$ python -q
>>> import numpy as np
>>> np.set_printoptions(precision=3, suppress=True, linewidth=140)
>>> rnd = lambda a: np.round(a, 3) + 0
>>> arr = np.load("test16.npy")
>>> arr
array([[5, 5, 5, 5],
       [3, 0, 3, 0],
       [5, 5, 5, 5],
       [3, 0, 3, 0]])
>>> # rows 0 and 2 are equal
>>> np.linalg.matrix_rank(arr, rtol=0.1)
np.int64(2)
>>> np.linalg.cond(arr) > 100
np.True_
>>> [round(float(x), 3) for x in np.linalg.svd(arr, compute_uv=False)[:3]]
[14.819, 4.049, 0.0]
>>> np.argsort(-np.linalg.norm(arr, axis=0).round(6), kind="stable")[:3]
array([0, 2, 1])
>>> left, sigma, VT = np.linalg.svd(arr)
>>> rnd(sigma)
array([14.819,  4.049,  0.   ,  0.   ])
>>> np.argmax(sigma[:-1] / (sigma[1:] + 1e-6)) + 1
np.int64(2)
>>> B = left[:, :2] @ np.diag(sigma[:2]) @ VT[:2]
>>> rnd(B)
array([[5., 5., 5., 5.],
       [3., 0., 3., 0.],
       [5., 5., 5., 5.],
       [3., 0., 3., 0.]])
>>> rnd(np.linalg.norm(arr - B, 2)), rnd(sigma[2])
(np.float64(0.0), np.float64(0.0))
>>> rnd(np.linalg.norm(arr - B) / np.linalg.norm(arr))
np.float64(0.0)
>>> W0 = np.array([[1.0, -1.0, 0.0, 0.0, 0.0, 0.0],
...     [-1.0, -3.0, -1.0, 0.0, 0.0, 0.0],
...     [0.0, -1.0, -1.0, -1.0, 0.0, 0.0],
...     [0.0, 0.0, -1.0, 1.0, -1.0, 0.0],
...     [0.0, 0.0, 0.0, -1.0, 1.0, -1.0],
...     [0.0, 0.0, 0.0, 0.0, -1.0, 3.0]])
>>> # equal to its transpose
>>> B = W0[0, 0] * W0[1:] - np.outer(W0[1:, 0], W0[0])
>>> B
array([[ 0., -4., -1.,  0.,  0.,  0.],
       [ 0., -1., -1., -1.,  0.,  0.],
       [ 0.,  0., -1.,  1., -1.,  0.],
       [ 0.,  0.,  0., -1.,  1., -1.],
       [ 0.,  0.,  0.,  0., -1.,  3.]])
>>> W0[:, 0] / W0[0, 0]
array([ 1., -1.,  0.,  0.,  0.,  0.])
>>> np.linalg.matrix_rank(B), np.linalg.matrix_rank(W0)
(np.int64(5), np.int64(6))
>>> np.flatnonzero(~B.round(6).any(axis=1))
array([], dtype=int64)
>>> vals, evecs = np.linalg.eigh(W0)
>>> (vals > 1e-8).sum(), (vals < -1e-8).sum()
(np.int64(4), np.int64(2))
>>> rnd(np.abs(evecs[:, -1]))
array([0.003, 0.007, 0.044, 0.191, 0.431, 0.881])
>>> rnd(evecs @ np.diag(vals) @ evecs.T)
array([[ 1., -1.,  0.,  0.,  0.,  0.],
       [-1., -3., -1.,  0.,  0.,  0.],
       [ 0., -1., -1., -1.,  0.,  0.],
       [ 0.,  0., -1.,  1., -1.,  0.],
       [ 0.,  0.,  0., -1.,  1., -1.],
       [ 0.,  0.,  0.,  0., -1.,  3.]])
>>> rnd(vals)
array([-3.632, -1.169,  0.14 ,  1.253,  1.919,  3.489])
>>> rnd(vals.sum()), np.trace(W0)
(np.float64(2.0), np.float64(2.0))
>>> B = W0 / np.sqrt((W0 ** 2).mean(axis=1, keepdims=True))
>>> np.linalg.matrix_rank(B) == np.linalg.matrix_rank(W0)
np.True_
>>> rnd(B[4])
array([ 0.   ,  0.   ,  0.   , -1.414,  1.414, -1.414])
>>> np.linalg.matrix_rank(W0 - W0.mean(axis=1, keepdims=True))
np.int64(5)
>>> rnd(np.linalg.norm(B, axis=1))
array([2.449, 2.449, 2.449, 2.449, 2.449, 2.449])
>>> q, R = np.linalg.qr(W0)
>>> q.shape, R.shape
((6, 6), (6, 6))
>>> vec = np.array([-2, 0, 0, -3, 0, 0])
>>> y = W0 @ vec
>>> beta, lr = np.zeros(6), 1 / np.linalg.norm(W0, 2) ** 2
>>> for i in range(4):
...     beta -= lr * W0.T @ (W0 @ beta - y)
...     if i % 1 == 0: print(i, round(np.linalg.norm(W0 @ beta - y), 3))
... 
0 3.958
1 3.155
2 2.569
3 2.134
>>> rnd(beta)
array([-0.757, -0.368, -0.123, -1.601,  0.858,  0.117])
>>> rng = np.random.default_rng(61939)
>>> lab = rng.integers(0, 3, 4)
>>> J = np.triu((lab[:, None] == lab) & (rng.random((4, 4)) < 0.8), 1).astype(int)
>>> J += J.T
>>> J
array([[0, 0, 0, 0],
       [0, 0, 0, 0],
       [0, 0, 0, 1],
       [0, 0, 1, 0]])
>>> # columns 0 and 1 are equal
>>> J.sum(axis=0)
array([0, 0, 1, 1])
>>> J @ J
array([[0, 0, 0, 0],
       [0, 0, 0, 0],
       [0, 0, 1, 0],
       [0, 0, 0, 1]])
>>> np.argwhere(np.triu(J))
array([[2, 3]])
>>> np.trace(J @ J @ J) // 6
np.int64(0)
>>> low = np.diag(J.sum(axis=1)) - J
>>> low
array([[ 0,  0,  0,  0],
       [ 0,  0,  0,  0],
       [ 0,  0,  1, -1],
       [ 0,  0, -1,  1]])
>>> low @ np.ones(4)
array([0., 0., 0., 0.])
>>> (np.linalg.eigvalsh(low) < 1e-8).sum()
np.int64(3)
>>> B = low + rng.integers(-2, 3, (4, 1)) @ rng.integers(-2, 3, (1, 4))
>>> B
array([[ 0, -2,  0, -4],
       [ 0, -1,  0, -2],
       [ 0, -2,  1, -5],
       [ 0, -1, -1, -1]])
>>> np.linalg.matrix_rank(B - low, tol=1e-8)
np.int64(1)
>>> B = np.array([[-3, 1, 0], [1, -3, -1]])
>>> C = np.kron(B, J)
>>> np.linalg.matrix_rank(C)
np.int64(4)
>>> rnd(np.linalg.norm(C, 2)), rnd(np.linalg.norm(B, 2) * np.linalg.norm(J, 2))
(np.float64(4.065), np.float64(4.065))
>>> np.einsum("ii->", J)
np.int64(0)
>>> rnd(np.linalg.det(2 * J)), rnd(np.linalg.det(J))
(np.float64(0.0), np.float64(0.0))
>>> rnd(np.linalg.eigvals(J))
array([ 1., -1.,  0.,  0.])
